>>> import numpy as np
>>> from numpy import linalg as LA
>>> np.set_printoptions(precision=2, suppress=True, linewidth=200, floatmode="fixed")
>>> m1 = np.load("run9.npy")
>>> print(m1)
[[-1.80 -0.96  0.12 -2.04 -0.96  0.24]
 [ 3.30  1.76 -0.22  3.74  1.76 -0.44]
 [-1.05 -0.56  0.07 -1.19 -0.56  0.14]
 [-0.30 -0.16  0.02 -0.34 -0.16  0.04]
 [-0.15 -0.08  0.01 -0.17 -0.08  0.02]
 [ 0.90  0.48 -0.06  1.02  0.48 -0.12]]
>>> # null space of dimension 5
>>> print([round(float(x), 2) for x in LA.svd(m1, compute_uv=False)[:3]])
[6.82, 0.0, 0.0]
>>> print(LA.cond(m1) > 100)
True
>>> print(np.argsort(-LA.norm(m1, axis=0).round(6), kind="stable")[:3])
[3 0 1]
>>> print(round(float(LA.norm(m1, 2) / LA.norm(m1)), 2))
1.0
>>> print(LA.matrix_rank(m1, rtol=0.1))
1
>>> Y = np.array([[1, 9, 6, 1, 0, 3, 4, 7, 8, 0, 8, 4],
...     [5, 7, 0, 5, 1, 0, 6, 9, 7, 6, 2, 0],
...     [0, 1, 7, 0, 9, 8, 5, 0, 7, 9, 6, 3],
...     [2, 0, 0, 0, 8, 9, 3, 4, 5, 4, 7, 7],
...     [0, 8, 4, 8, 2, 7, 2, 5, 3, 7, 7, 9],
...     [2, 1, 0, 9, 9, 8, 3, 4, 2, 0, 3, 3],
...     [6, 6, 3, 8, 2, 5, 1, 6, 5, 6, 6, 3],
...     [5, 3, 3, 3, 8, 4, 0, 7, 2, 1, 2, 0],
...     [0, 3, 1, 1, 9, 7, 7, 2, 3, 5, 8, 1],
...     [2, 7, 1, 1, 6, 8, 9, 7, 9, 0, 3, 8],
...     [6, 9, 8, 1, 6, 1, 4, 5, 4, 0, 2, 7],
...     [9, 8, 1, 6, 7, 4, 1, 9, 3, 4, 3, 7]])
>>> feats = Y + Y.T
>>> print(feats)
[[ 2 14  6  3  0  5 10 12  8  2 14 13]
 [14 14  1  5  9  1 12 12 10 13 11  8]
 [ 6  1 14  0 13  8  8  3  8 10 14  4]
 [ 3  5  0  0 16 18 11  7  6  5  8 13]
 [ 0  9 13 16  4 16  4 13 12 13 13 16]
 [ 5  1  8 18 16 16  8  8  9  8  4  7]
 [10 12  8 11  4  8  2  6 12 15 10  4]
 [12 12  3  7 13  8  6 14  4  8  7  9]
 [ 8 10  8  6 12  9 12  4  6 14 12  4]
 [ 2 13 10  5 13  8 15  8 14  0  3 12]
 [14 11 14  8 13  4 10  7 12  3  4 10]
 [13  8  4 13 16  7  4  9  4 12 10 14]]
>>> # symmetric
>>> t = np.radians(15)
>>> r_ = np.eye(12)
>>> r_[7, 7] = r_[10, 10] = np.cos(t)
>>> r_[7, 10], r_[10, 7] = -np.sin(t), np.sin(t)
>>> print(r_)
[[ 1.00  0.00  0.00  0.00  0.00  0.00  0.00  0.00  0.00  0.00  0.00  0.00]
 [ 0.00  1.00  0.00  0.00  0.00  0.00  0.00  0.00  0.00  0.00  0.00  0.00]
 [ 0.00  0.00  1.00  0.00  0.00  0.00  0.00  0.00  0.00  0.00  0.00  0.00]
 [ 0.00  0.00  0.00  1.00  0.00  0.00  0.00  0.00  0.00  0.00  0.00  0.00]
 [ 0.00  0.00  0.00  0.00  1.00  0.00  0.00  0.00  0.00  0.00  0.00  0.00]
 [ 0.00  0.00  0.00  0.00  0.00  1.00  0.00  0.00  0.00  0.00  0.00  0.00]
 [ 0.00  0.00  0.00  0.00  0.00  0.00  1.00  0.00  0.00  0.00  0.00  0.00]
 [ 0.00  0.00  0.00  0.00  0.00  0.00  0.00  0.97  0.00  0.00 -0.26  0.00]
 [ 0.00  0.00  0.00  0.00  0.00  0.00  0.00  0.00  1.00  0.00  0.00  0.00]
 [ 0.00  0.00  0.00  0.00  0.00  0.00  0.00  0.00  0.00  1.00  0.00  0.00]
 [ 0.00  0.00  0.00  0.00  0.00  0.00  0.00  0.26  0.00  0.00  0.97  0.00]
 [ 0.00  0.00  0.00  0.00  0.00  0.00  0.00  0.00  0.00  0.00  0.00  1.00]]
>>> Y = feats @ r_.T
>>> print(np.allclose(LA.norm(feats, axis=1), LA.norm(Y, axis=1)))
True
>>> print(round(LA.det(r_), 2), round(np.trace(r_), 2))
1.0 11.93
>>> print(LA.svd(feats, compute_uv=False), LA.svd(Y, compute_uv=False))
[105.57  25.18  23.86  23.17  19.17  18.58  11.06   7.34   6.12   5.72   4.10   2.54] [105.57  25.18  23.86  23.17  19.17  18.58  11.06   7.34   6.12   5.72   4.10   2.54]
